$ python3 -q
>>> import numpy as np
>>> from numpy import linalg as LA
>>> np.set_printoptions(precision=3, suppress=True, linewidth=140)
>>> J = np.load("w.npy")
>>> J
array([[4., 0.],
       [0., 2.]])
>>> proj = np.triu(np.array([[-1, 3], [0, -3]]), 1) + np.eye(2)
>>> out = proj @ J @ LA.inv(proj)
>>> LA.matrix_rank(out)
np.int64(2)
>>> W0 = np.load("case13.npy")
>>> W0
array([[  2., -10.,  10.],
       [-10.,  23., -25.],
       [ 10., -25.,  23.]])
>>> np.all(LA.eigvalsh(W0) > 0)
np.False_
>>> [round(float(LA.det(W0[:i, :i])), 2) + 0 for i in range(1, 4)]
[2.0, -54.0, 208.0]
>>> W = np.array([[5, -5, 2, 2, 1, -4], [1, 1, 2, -1, 1, -3], [4, 3, 0, 3, -5, -1]])
>>> coef = np.array([3, 1, 3, 2, 1, 2])
>>> act = np.maximum(W0 @ W + coef, 0)
>>> (act > 0).astype(int)
array([[1, 1, 0, 1, 0, 1],
       [0, 0, 1, 0, 1, 0],
       [1, 0, 0, 1, 0, 1]])
>>> cent = np.array([[5, 2], [0, -2], [2, -1], [-3, -2], [-4, 5], [0, -4]])
>>> (act @ cent).round(6).argmax(axis=1)
array([0, 1, 0])
>>> rng = np.random.default_rng(52336)
>>> labels = rng.permutation(3)
>>> labels
array([0, 1, 2])
>>> out = W0[labels][:, labels]
>>> np.allclose(out, W0)
True
>>> out
array([[  2., -10.,  10.],
       [-10.,  23., -25.],
       [ 10., -25.,  23.]])
>>> np.round(LA.det(out), 3), round(float(LA.det(W0[labels])), 3)
(np.float64(208.0), 208.0)
>>> print(np.diag(out))
[ 2. 23. 23.]
